$ python -q
>>> import numpy as np
>>> from numpy import linalg as LA
>>> np.set_printoptions(precision=2, suppress=True, linewidth=100, floatmode="fixed")
>>> A = np.load("case0.npy")
>>> print(A.round(2) + 0)
[[-0.35  0.33 -0.39  0.02  0.27 -0.19  0.01 -0.49 -0.30 -0.14 -0.39 -0.08]
 [-0.02 -0.46 -0.38 -0.28 -0.39 -0.30 -0.29 -0.38  0.10  0.00  0.28 -0.06]
 [-0.14 -0.05 -0.19  0.62 -0.18  0.01  0.27  0.01 -0.26  0.34  0.33 -0.39]
 [-0.21 -0.02  0.00 -0.17  0.55  0.00 -0.34  0.12  0.32  0.28  0.14 -0.53]
 [ 0.18  0.67  0.01  0.18 -0.07 -0.22 -0.32 -0.16  0.23  0.12  0.41  0.25]
 [-0.18 -0.13  0.58  0.23 -0.24 -0.18 -0.37 -0.24 -0.03  0.34 -0.40  0.00]
 [ 0.16 -0.17  0.09  0.48  0.11  0.10  0.00 -0.32  0.45 -0.57 -0.04 -0.21]
 [-0.31 -0.07  0.09 -0.04  0.11 -0.40  0.60 -0.10  0.49  0.20  0.02  0.25]
 [ 0.00 -0.19  0.40 -0.10  0.41  0.10  0.08 -0.43 -0.40 -0.04  0.48  0.18]
 [ 0.04 -0.35 -0.28  0.41  0.39 -0.25 -0.29  0.28 -0.08  0.05 -0.06  0.49]
 [ 0.62 -0.07 -0.20 -0.02  0.15  0.24  0.14 -0.36  0.12  0.51 -0.25  0.03]
 [-0.49 -0.02 -0.17  0.07 -0.10  0.70 -0.13 -0.14  0.23  0.12  0.06  0.35]]
>>> # columns are unit length and at right angles
>>> print(LA.norm(A, axis=1))
[1.00 1.00 1.00 1.00 1.00 1.00 1.00 1.00 1.00 1.00 1.00 1.00]
>>> print(np.round(LA.norm(A, "nuc"), 2))
12.0
>>> print(round(LA.norm(A) ** 2 / LA.norm(A, 2) ** 2, 2))
12.0
>>> u = np.array([0, -3, -1, 1, -3, 1, -1, 1, -1, 2, 0, 0])
>>> Y = A + np.outer(u, np.eye(12)[8])
>>> print(LA.matrix_rank(LA.inv(Y) - LA.inv(A), tol=1e-8))
1
>>> print(Y.round(2) + 0)
[[-0.35  0.33 -0.39  0.02  0.27 -0.19  0.01 -0.49 -0.30 -0.14 -0.39 -0.08]
 [-0.02 -0.46 -0.38 -0.28 -0.39 -0.30 -0.29 -0.38 -2.90  0.00  0.28 -0.06]
 [-0.14 -0.05 -0.19  0.62 -0.18  0.01  0.27  0.01 -1.26  0.34  0.33 -0.39]
 [-0.21 -0.02  0.00 -0.17  0.55  0.00 -0.34  0.12  1.32  0.28  0.14 -0.53]
 [ 0.18  0.67  0.01  0.18 -0.07 -0.22 -0.32 -0.16 -2.77  0.12  0.41  0.25]
 [-0.18 -0.13  0.58  0.23 -0.24 -0.18 -0.37 -0.24  0.97  0.34 -0.40  0.00]
 [ 0.16 -0.17  0.09  0.48  0.11  0.10  0.00 -0.32 -0.55 -0.57 -0.04 -0.21]
 [-0.31 -0.07  0.09 -0.04  0.11 -0.40  0.60 -0.10  1.49  0.20  0.02  0.25]
 [ 0.00 -0.19  0.40 -0.10  0.41  0.10  0.08 -0.43 -1.40 -0.04  0.48  0.18]
 [ 0.04 -0.35 -0.28  0.41  0.39 -0.25 -0.29  0.28  1.92  0.05 -0.06  0.49]
 [ 0.62 -0.07 -0.20 -0.02  0.15  0.24  0.14 -0.36  0.12  0.51 -0.25  0.03]
 [-0.49 -0.02 -0.17  0.07 -0.10  0.70 -0.13 -0.14  0.23  0.12  0.06  0.35]]
>>> rng = np.random.default_rng(38408)
>>> Y = A + rng.integers(-2, 3, (12, 7)) @ rng.integers(-2, 3, (7, 12))
>>> print(Y)
[[ -1.35   1.33   4.61   8.02   2.27   2.81  -2.99   1.51   3.70   3.86  -0.39  -0.08]
 [ -3.02  -3.46 -10.38   7.72   2.61   7.70   1.71  -5.38  -3.90  -6.00  11.28   2.94]
 [ -2.14  -7.05  -0.19  -8.38 -12.18   5.01  -1.73  -3.99  -0.26   3.34   1.33   0.61]
 [  3.79  -1.02  -5.00  -0.17   1.55   6.00  -0.34  -3.88  -1.68   6.28   0.14   6.47]
 [ -1.82   2.67  13.01  -7.82  -5.07  -3.22  -4.32   5.84   0.23   1.12  -9.59  -2.75]
 [  2.82   2.87   6.58  -0.77   2.76  -5.18  -1.37   1.76   1.97   9.34  -4.40   3.00]
 [ -2.84  -1.17  -1.91  -7.52   0.11  -3.90   5.00   0.68  -6.55  -7.57   1.96  -0.21]
 [ -3.31   0.93  -7.91   3.96   4.11   1.60  -2.40  -9.10  -8.51  -6.80  12.02   6.25]
 [  8.00   0.81  -5.60   2.90   7.41  -1.90   8.08   2.57   4.60   6.96  -3.52   1.18]
 [ -2.96  -7.35  -2.28  -1.59  -8.61  16.75  -4.29  -4.72  -4.08   2.05   1.94   6.49]
 [ -5.38   2.93  -0.20   9.98   2.15  -1.76  -8.86  -7.36  -1.88  -7.49  11.75  -0.97]
 [  2.51  -5.02  -1.17  -2.93  -7.10  11.70  -0.13  -0.14   3.23   7.12  -5.94   2.35]]
>>> print(np.round(LA.svd(Y - A, compute_uv=False), 2) + 0)
[41.27 33.19 26.16 20.52 12.58  9.15  5.05  0.00  0.00  0.00  0.00  0.00]
>>> print(np.abs(Y - A).sum(axis=1))
[33.00 66.00 46.00 36.00 57.00 42.00 40.00 68.00 55.00 63.00 62.00 48.00]
